% python3 -q
>>> import numpy as np
>>> np.set_printoptions(precision=3, suppress=True, linewidth=200, legacy="1.25")
>>> rnd = lambda a: np.round(a, 3) + 0
>>> W0 = np.load("mat.npy")
>>> W0
array([[ 3,  4,  5,  6,  7,  8,  9, 10, 11, 12, 13],
       [14, 15, 16, 17, 18, 19, 20, 21, 22, 23, 24],
       [25, 26, 27, 28, 29, 30, 31, 32, 33, 34, 35],
       [36, 37, 38, 39, 40, 41, 42, 43, 44, 45, 46],
       [47, 48, 49, 50, 51, 52, 53, 54, 55, 56, 57],
       [58, 59, 60, 61, 62, 63, 64, 65, 66, 67, 68],
       [69, 70, 71, 72, 73, 74, 75, 76, 77, 78, 79],
       [80, 81, 82, 83, 84, 85, 86, 87, 88, 89, 90]])
>>> # rank 2
>>> Uu, sv, Vt = np.linalg.svd(W0)
>>> np.argmax(sv[:-1] / (sv[1:] + 1e-6)) + 1
2
>>> other = Uu[:, :2] @ np.diag(sv[:2]) @ Vt[:2]
>>> rnd(other)
array([[ 3.,  4.,  5.,  6.,  7.,  8.,  9., 10., 11., 12., 13.],
       [14., 15., 16., 17., 18., 19., 20., 21., 22., 23., 24.],
       [25., 26., 27., 28., 29., 30., 31., 32., 33., 34., 35.],
       [36., 37., 38., 39., 40., 41., 42., 43., 44., 45., 46.],
       [47., 48., 49., 50., 51., 52., 53., 54., 55., 56., 57.],
       [58., 59., 60., 61., 62., 63., 64., 65., 66., 67., 68.],
       [69., 70., 71., 72., 73., 74., 75., 76., 77., 78., 79.],
       [80., 81., 82., 83., 84., 85., 86., 87., 88., 89., 90.]])
>>> np.linalg.matrix_rank(W0, rtol=0.05)
1
>>> Uu, sv, Vt = np.linalg.svd(W0)
>>> vecs = Vt[:(sv > 1e-8).sum()]
>>> rng = np.random.default_rng(423)
>>> x = W0[3] + -2 * W0[2] + rng.integers(2) * np.eye(11)[4]
>>> x
array([-14., -15., -16., -17., -17., -19., -20., -21., -22., -23., -24.])
>>> np.allclose(vecs.T @ vecs @ x, x)
False
>>> r = np.linalg.matrix_rank(W0)
>>> r
2
>>> ns = np.linalg.svd(W0)[2][r:].T
>>> ns.shape
(11, 9)
>>> [int(np.linalg.matrix_rank(W0[:i])) for i in range(1, len(W0) + 1)]
[1, 2, 2, 2, 2, 2, 2, 2]
>>> np.linalg.matrix_rank(W0.T @ W0), np.linalg.matrix_rank(W0 @ W0.T)
(2, 2)
>>> np.allclose(W0 @ ns, 0)
True
>>> np.linalg.lstsq(W0[:-1].T, W0[-1])[2]
2
>>> rnd(W0 @ np.linalg.pinv(W0) @ W0)
array([[ 3.,  4.,  5.,  6.,  7.,  8.,  9., 10., 11., 12., 13.],
       [14., 15., 16., 17., 18., 19., 20., 21., 22., 23., 24.],
       [25., 26., 27., 28., 29., 30., 31., 32., 33., 34., 35.],
       [36., 37., 38., 39., 40., 41., 42., 43., 44., 45., 46.],
       [47., 48., 49., 50., 51., 52., 53., 54., 55., 56., 57.],
       [58., 59., 60., 61., 62., 63., 64., 65., 66., 67., 68.],
       [69., 70., 71., 72., 73., 74., 75., 76., 77., 78., 79.],
       [80., 81., 82., 83., 84., 85., 86., 87., 88., 89., 90.]])
>>> np.allclose(W0[:-1].T @ np.linalg.lstsq(W0[:-1].T, W0[-1])[0], W0[-1])
True
>>> other = W0 / np.linalg.norm(W0, axis=1, keepdims=True)
>>> C2 = other @ other.T
>>> (np.abs(C2) > 0.9).astype(int)
array([[1, 1, 1, 1, 1, 1, 1, 1],
       [1, 1, 1, 1, 1, 1, 1, 1],
       [1, 1, 1, 1, 1, 1, 1, 1],
       [1, 1, 1, 1, 1, 1, 1, 1],
       [1, 1, 1, 1, 1, 1, 1, 1],
       [1, 1, 1, 1, 1, 1, 1, 1],
       [1, 1, 1, 1, 1, 1, 1, 1],
       [1, 1, 1, 1, 1, 1, 1, 1]])
>>> rnd(np.degrees(np.arccos(np.clip(C2[7, 6], -1, 1))))
0.316
>>> rnd(C2[7])
array([0.943, 0.992, 0.998, 0.999, 1.   , 1.   , 1.   , 1.   ])
>>> np.argwhere(np.triu(np.abs(C2) > 0.95, 1))
array([[0, 1],
       [0, 2],
       [0, 3],
       [0, 4],
       [1, 2],
       [1, 3],
       [1, 4],
       [1, 5],
       [1, 6],
       [1, 7],
       [2, 3],
       [2, 4],
       [2, 5],
       [2, 6],
       [2, 7],
       [3, 4],
       [3, 5],
       [3, 6],
       [3, 7],
       [4, 5],
       [4, 6],
       [4, 7],
       [5, 6],
       [5, 7],
       [6, 7]])
>>> J = np.load("data.npy")
>>> rnd(J)
array([[-0.151, -0.062,  0.559,  0.712,  0.009, -0.98 , -1.552,  0.576,  0.079, -2.056,  0.759, -1.051],
       [-0.932,  0.242,  1.086,  0.129,  0.544, -0.266,  0.231,  1.66 , -0.306,  0.905, -2.334, -0.331],
       [-2.244,  0.575,  0.348, -1.265,  0.727,  0.152,  0.48 ,  1.24 , -0.68 ,  1.155,  0.813,  1.912],
       [ 0.057, -0.503, -0.161, -0.147, -1.682, -1.511,  0.073, -0.731, -1.154, -0.27 , -0.339, -0.074],
       [ 0.232,  0.659,  0.486, -0.212, -1.241, -1.1  , -0.087, -0.337,  1.304,  2.137,  0.459, -1.246],
       [ 1.304,  1.731,  0.438,  0.074, -0.378, -0.536,  1.29 ,  0.275,  1.32 , -1.595,  0.209,  0.618],
       [-1.178,  2.464,  1.972,  0.981, -0.316,  0.072, -0.654, -1.732, -0.245, -0.704,  0.579,  0.291],
       [-0.291, -0.349,  0.669,  2.38 , -0.816,  0.563,  0.068,  0.152,  0.285,  0.179,  0.316,  0.045],
       [-0.301, -0.601,  0.83 , -0.052, -0.978,  0.083, -0.565, -1.534,  2.125,  0.196,  0.061,  1.83 ],
       [-0.242, -1.11 ,  0.29 , -1.15 ,  0.264, -0.684,  1.698, -0.886,  1.159, -0.928,  0.1  , -0.864]])
>>> x = np.array([-2, 3, -3, -3, 1, -3, -2, 2, 1, 3, 1, -1])
>>> a = np.maximum(J @ x, 0)
>>> np.flatnonzero(a > 1e-9)
array([1, 2, 4])
>>> rnd(J * (a > 1e-9)[:, None])
array([[ 0.   ,  0.   ,  0.   ,  0.   ,  0.   ,  0.   ,  0.   ,  0.   ,  0.   ,  0.   ,  0.   ,  0.   ],
       [-0.932,  0.242,  1.086,  0.129,  0.544, -0.266,  0.231,  1.66 , -0.306,  0.905, -2.334, -0.331],
       [-2.244,  0.575,  0.348, -1.265,  0.727,  0.152,  0.48 ,  1.24 , -0.68 ,  1.155,  0.813,  1.912],
       [ 0.   ,  0.   ,  0.   ,  0.   ,  0.   ,  0.   ,  0.   ,  0.   ,  0.   ,  0.   ,  0.   ,  0.   ],
       [ 0.232,  0.659,  0.486, -0.212, -1.241, -1.1  , -0.087, -0.337,  1.304,  2.137,  0.459, -1.246],
       [ 0.   ,  0.   ,  0.   ,  0.   ,  0.   ,  0.   ,  0.   ,  0.   ,  0.   ,  0.   ,  0.   ,  0.   ],
       [ 0.   ,  0.   ,  0.   ,  0.   ,  0.   ,  0.   ,  0.   ,  0.   ,  0.   ,  0.   ,  0.   ,  0.   ],
       [ 0.   ,  0.   ,  0.   ,  0.   ,  0.   ,  0.   ,  0.   ,  0.   ,  0.   ,  0.   ,  0.   ,  0.   ],
       [ 0.   ,  0.   ,  0.   ,  0.   ,  0.   ,  0.   ,  0.   ,  0.   ,  0.   ,  0.   ,  0.   ,  0.   ],
       [ 0.   ,  0.   ,  0.   ,  0.   ,  0.   ,  0.   ,  0.   ,  0.   ,  0.   ,  0.   ,  0.   ,  0.   ]])
>>> rnd(J.T @ a)
array([-28.517,  15.695,  13.852, -17.754,  -3.502, -11.883,   5.784,  17.393,   5.665,  42.503,   7.178,   8.08 ])
>>> u, g = J[2], J[7]
>>> rnd(u @ u)
15.519
>>> rnd(u @ g)
-2.255
>>> p = (u @ g) / (u @ u) * u
>>> rnd(p)
array([ 0.326, -0.084, -0.051,  0.184, -0.106, -0.022, -0.07 , -0.18 ,  0.099, -0.168, -0.118, -0.278])
>>> rnd(np.linalg.norm(u + g) ** 2 + np.linalg.norm(u - g) ** 2)
46.123
>>> m1 = np.eye(9, dtype=int)[rng.permutation(9)]
>>> m1
array([[0, 0, 0, 1, 0, 0, 0, 0, 0],
       [0, 1, 0, 0, 0, 0, 0, 0, 0],
       [0, 0, 0, 0, 0, 0, 0, 0, 1],
       [1, 0, 0, 0, 0, 0, 0, 0, 0],
       [0, 0, 0, 0, 0, 1, 0, 0, 0],
       [0, 0, 0, 0, 0, 0, 1, 0, 0],
       [0, 0, 0, 0, 1, 0, 0, 0, 0],
       [0, 0, 1, 0, 0, 0, 0, 0, 0],
       [0, 0, 0, 0, 0, 0, 0, 1, 0]])
>>> t = np.radians(45)
>>> Rm = np.eye(9)
>>> Rm[4, 4] = Rm[6, 6] = np.cos(t)
>>> Rm[4, 6], Rm[6, 4] = -np.sin(t), np.sin(t)
>>> rnd(Rm)
array([[ 1.   ,  0.   ,  0.   ,  0.   ,  0.   ,  0.   ,  0.   ,  0.   ,  0.   ],
       [ 0.   ,  1.   ,  0.   ,  0.   ,  0.   ,  0.   ,  0.   ,  0.   ,  0.   ],
       [ 0.   ,  0.   ,  1.   ,  0.   ,  0.   ,  0.   ,  0.   ,  0.   ,  0.   ],
       [ 0.   ,  0.   ,  0.   ,  1.   ,  0.   ,  0.   ,  0.   ,  0.   ,  0.   ],
       [ 0.   ,  0.   ,  0.   ,  0.   ,  0.707,  0.   , -0.707,  0.   ,  0.   ],
       [ 0.   ,  0.   ,  0.   ,  0.   ,  0.   ,  1.   ,  0.   ,  0.   ,  0.   ],
       [ 0.   ,  0.   ,  0.   ,  0.   ,  0.707,  0.   ,  0.707,  0.   ,  0.   ],
       [ 0.   ,  0.   ,  0.   ,  0.   ,  0.   ,  0.   ,  0.   ,  1.   ,  0.   ],
       [ 0.   ,  0.   ,  0.   ,  0.   ,  0.   ,  0.   ,  0.   ,  0.   ,  1.   ]])
>>> other = m1 @ Rm.T
>>> rnd(np.linalg.det(Rm)), rnd(np.trace(Rm))
(1.0, 8.414)
>>> np.allclose(np.linalg.norm(m1, axis=1), np.linalg.norm(other, axis=1))
True
>>> rnd(np.abs(other - m1).max(axis=0))
array([0.   , 0.   , 0.   , 0.   , 0.707, 0.   , 0.707, 0.   , 0.   ])
>>> rnd(other)
array([[ 0.   ,  0.   ,  0.   ,  1.   ,  0.   ,  0.   ,  0.   ,  0.   ,  0.   ],
       [ 0.   ,  1.   ,  0.   ,  0.   ,  0.   ,  0.   ,  0.   ,  0.   ,  0.   ],
       [ 0.   ,  0.   ,  0.   ,  0.   ,  0.   ,  0.   ,  0.   ,  0.   ,  1.   ],
       [ 1.   ,  0.   ,  0.   ,  0.   ,  0.   ,  0.   ,  0.   ,  0.   ,  0.   ],
       [ 0.   ,  0.   ,  0.   ,  0.   ,  0.   ,  1.   ,  0.   ,  0.   ,  0.   ],
       [ 0.   ,  0.   ,  0.   ,  0.   , -0.707,  0.   ,  0.707,  0.   ,  0.   ],
       [ 0.   ,  0.   ,  0.   ,  0.   ,  0.707,  0.   ,  0.707,  0.   ,  0.   ],
       [ 0.   ,  0.   ,  1.   ,  0.   ,  0.   ,  0.   ,  0.   ,  0.   ,  0.   ],
       [ 0.   ,  0.   ,  0.   ,  0.   ,  0.   ,  0.   ,  0.   ,  1.   ,  0.   ]])
>>> u = np.array([-1, 3, 4, 5, 1, 4, -5, -4, -3, -2, 3])
>>> g = np.array([3, 3, 2, 0, 3, 3, 5, 0, 1, 1, 5, 2, 5])
>>> E = u[:, None] + g[None, :]
>>> E
array([[ 2,  2,  1, -1,  2,  2,  4, -1,  0,  0,  4,  1,  4],
       [ 6,  6,  5,  3,  6,  6,  8,  3,  4,  4,  8,  5,  8],
       [ 7,  7,  6,  4,  7,  7,  9,  4,  5,  5,  9,  6,  9],
       [ 8,  8,  7,  5,  8,  8, 10,  5,  6,  6, 10,  7, 10],
       [ 4,  4,  3,  1,  4,  4,  6,  1,  2,  2,  6,  3,  6],
       [ 7,  7,  6,  4,  7,  7,  9,  4,  5,  5,  9,  6,  9],
       [-2, -2, -3, -5, -2, -2,  0, -5, -4, -4,  0, -3,  0],
       [-1, -1, -2, -4, -1, -1,  1, -4, -3, -3,  1, -2,  1],
       [ 0,  0, -1, -3,  0,  0,  2, -3, -2, -2,  2, -1,  2],
       [ 1,  1,  0, -2,  1,  1,  3, -2, -1, -1,  3,  0,  3],
       [ 6,  6,  5,  3,  6,  6,  8,  3,  4,  4,  8,  5,  8]])
>>> rnd(np.linalg.norm(E, 2) / np.linalg.norm(E))
0.967
>>> np.linalg.lstsq(E[:-1].T, E[-1])[2]
2
>>> np.unique(E.round(6), axis=0).shape
(9, 13)
>>> rnd(E @ np.linalg.pinv(E) @ E)
array([[ 2.,  2.,  1., -1.,  2.,  2.,  4., -1.,  0.,  0.,  4.,  1.,  4.],
       [ 6.,  6.,  5.,  3.,  6.,  6.,  8.,  3.,  4.,  4.,  8.,  5.,  8.],
       [ 7.,  7.,  6.,  4.,  7.,  7.,  9.,  4.,  5.,  5.,  9.,  6.,  9.],
       [ 8.,  8.,  7.,  5.,  8.,  8., 10.,  5.,  6.,  6., 10.,  7., 10.],
       [ 4.,  4.,  3.,  1.,  4.,  4.,  6.,  1.,  2.,  2.,  6.,  3.,  6.],
       [ 7.,  7.,  6.,  4.,  7.,  7.,  9.,  4.,  5.,  5.,  9.,  6.,  9.],
       [-2., -2., -3., -5., -2., -2.,  0., -5., -4., -4.,  0., -3.,  0.],
       [-1., -1., -2., -4., -1., -1.,  1., -4., -3., -3.,  1., -2.,  1.],
       [ 0.,  0., -1., -3.,  0.,  0.,  2., -3., -2., -2.,  2., -1.,  2.],
       [ 1.,  1.,  0., -2.,  1.,  1.,  3., -2., -1., -1.,  3.,  0.,  3.],
       [ 6.,  6.,  5.,  3.,  6.,  6.,  8.,  3.,  4.,  4.,  8.,  5.,  8.]])
>>> other = E / np.sqrt((E ** 2).mean(axis=1, keepdims=True))
>>> rnd(E - E.mean(axis=1, keepdims=True))
array([[ 0.462,  0.462, -0.538, -2.538,  0.462,  0.462,  2.462, -2.538, -1.538, -1.538,  2.462, -0.538,  2.462],
       [ 0.462,  0.462, -0.538, -2.538,  0.462,  0.462,  2.462, -2.538, -1.538, -1.538,  2.462, -0.538,  2.462],
       [ 0.462,  0.462, -0.538, -2.538,  0.462,  0.462,  2.462, -2.538, -1.538, -1.538,  2.462, -0.538,  2.462],
       [ 0.462,  0.462, -0.538, -2.538,  0.462,  0.462,  2.462, -2.538, -1.538, -1.538,  2.462, -0.538,  2.462],
       [ 0.462,  0.462, -0.538, -2.538,  0.462,  0.462,  2.462, -2.538, -1.538, -1.538,  2.462, -0.538,  2.462],
       [ 0.462,  0.462, -0.538, -2.538,  0.462,  0.462,  2.462, -2.538, -1.538, -1.538,  2.462, -0.538,  2.462],
       [ 0.462,  0.462, -0.538, -2.538,  0.462,  0.462,  2.462, -2.538, -1.538, -1.538,  2.462, -0.538,  2.462],
       [ 0.462,  0.462, -0.538, -2.538,  0.462,  0.462,  2.462, -2.538, -1.538, -1.538,  2.462, -0.538,  2.462],
       [ 0.462,  0.462, -0.538, -2.538,  0.462,  0.462,  2.462, -2.538, -1.538, -1.538,  2.462, -0.538,  2.462],
       [ 0.462,  0.462, -0.538, -2.538,  0.462,  0.462,  2.462, -2.538, -1.538, -1.538,  2.462, -0.538,  2.462],
       [ 0.462,  0.462, -0.538, -2.538,  0.462,  0.462,  2.462, -2.538, -1.538, -1.538,  2.462, -0.538,  2.462]])
>>> np.linalg.matrix_rank(E - E.mean(axis=1, keepdims=True))
1
>>> X = np.loadtxt("arr.csv", delimiter=",")
>>> X
array([[ 1.,  0.,  1., -2.,  1.,  3.,  1.,  3.,  2.,  3.,  3., -2.,  1.,  3.],
       [ 3.,  1.,  0.,  1., -2.,  1.,  3.,  1.,  3.,  2.,  3.,  3., -2.,  1.],
       [ 1.,  3.,  1.,  0.,  1., -2.,  1.,  3.,  1.,  3.,  2.,  3.,  3., -2.],
       [-2.,  1.,  3.,  1.,  0.,  1., -2.,  1.,  3.,  1.,  3.,  2.,  3.,  3.],
       [ 3., -2.,  1.,  3.,  1.,  0.,  1., -2.,  1.,  3.,  1.,  3.,  2.,  3.],
       [ 3.,  3., -2.,  1.,  3.,  1.,  0.,  1., -2.,  1.,  3.,  1.,  3.,  2.],
       [ 2.,  3.,  3., -2.,  1.,  3.,  1.,  0.,  1., -2.,  1.,  3.,  1.,  3.],
       [ 3.,  2.,  3.,  3., -2.,  1.,  3.,  1.,  0.,  1., -2.,  1.,  3.,  1.],
       [ 1.,  3.,  2.,  3.,  3., -2.,  1.,  3.,  1.,  0.,  1., -2.,  1.,  3.],
       [ 3.,  1.,  3.,  2.,  3.,  3., -2.,  1.,  3.,  1.,  0.,  1., -2.,  1.],
       [ 1.,  3.,  1.,  3.,  2.,  3.,  3., -2.,  1.,  3.,  1.,  0.,  1., -2.],
       [-2.,  1.,  3.,  1.,  3.,  2.,  3.,  3., -2.,  1.,  3.,  1.,  0.,  1.],
       [ 1., -2.,  1.,  3.,  1.,  3.,  2.,  3.,  3., -2.,  1.,  3.,  1.,  0.],
       [ 0.,  1., -2.,  1.,  3.,  1.,  3.,  2.,  3.,  3., -2.,  1.,  3.,  1.]])
>>> other = np.linalg.inv(X)
>>> np.allclose(other, X.T)
False
>>> rnd(np.linalg.cond(X))
9.0
>>> rnd(np.linalg.slogdet(X)[0])
1.0
>>> w1 = np.array([[-1, 1, -3, 0, -3, 3],
...     [1, -1, 0, 2, 0, -1],
...     [-3, -2, -2, -2, -1, 0],
...     [1, 2, 1, -1, 3, -1],
...     [1, 3, 3, -3, 3, 2],
...     [-3, 2, 3, -2, -2, -3],
...     [1, 0, -3, -3, -1, -1],
...     [2, 0, 2, 1, 0, 0],
...     [2, 2, 3, -1, 3, 0],
...     [-2, -3, 0, 1, 2, 2],
...     [1, -2, 3, 2, 0, 1],
...     [2, -1, -3, 3, -3, -3],
...     [-2, -3, -3, -3, -1, -3],
...     [1, 3, -2, 2, -1, 0]])
>>> coef = np.array([1, 3, 0, 0, 0, 1])
>>> H = np.maximum(X @ w1 + coef, 0)
>>> H
array([[ 0.,  4., 20.,  0.,  0., 10.],
       [16.,  3.,  0., 19.,  0.,  2.],
       [10.,  0.,  0.,  7.,  1.,  0.],
       [ 1.,  0.,  9.,  7.,  5.,  0.],
       [ 0.,  6.,  0.,  0.,  0.,  2.],
       [ 5.,  3.,  0.,  6.,  0.,  2.],
       [ 0., 10.,  0.,  1.,  0.,  0.],
       [ 0.,  0.,  0.,  0.,  0.,  0.],
       [16., 16.,  5.,  0., 21., 13.],
       [ 0., 29., 23.,  0.,  8., 11.],
       [ 0.,  0.,  7.,  0., 12.,  0.],
       [ 2.,  0., 11.,  0.,  0.,  0.],
       [13., 23., 10.,  0.,  0.,  0.],
       [11., 13.,  1.,  0., 17.,  0.]])
>>> rnd((H > 0).mean(axis=0))
array([0.571, 0.643, 0.571, 0.357, 0.429, 0.429])
>>> C = np.array([[1, 2, 3],
...     [-1, 2, 3],
...     [0, -2, -1],
...     [1, -1, -3],
...     [-1, -3, 0],
...     [-3, -1, 3]])
>>> w1 @ C
array([[ -8,  12,  12],
       [  7,  -1,  -9],
       [ -2,  -1,  -7],
       [ -2,  -3,   8],
       [-14,  -6,  24],
       [  4,   3,  -9],
       [  2,  15,  12],
       [  3,  -1,   1],
       [ -4,  -6,  12],
       [ -6, -19, -12],
       [  2, -11,  -9],
       [ 18,  17, -12],
       [  8,   5, -12],
       [  1,  13,   8]])
>>> H @ C
array([[-34., -42.,  22.],
       [ 26.,  17.,   6.],
       [ 16.,  10.,   9.],
       [  3., -38., -27.],
       [-12.,  10.,  24.],
       [  2.,   8.,  12.],
       [ -9.,  19.,  27.],
       [  0.,   0.,   0.],
       [-60., -22., 130.],
       [-70., -23.,  97.],
       [-12., -50.,  -7.],
       [  2., -18.,  -5.],
       [-10.,  52.,  98.],
       [-19.,  -5.,  71.]])
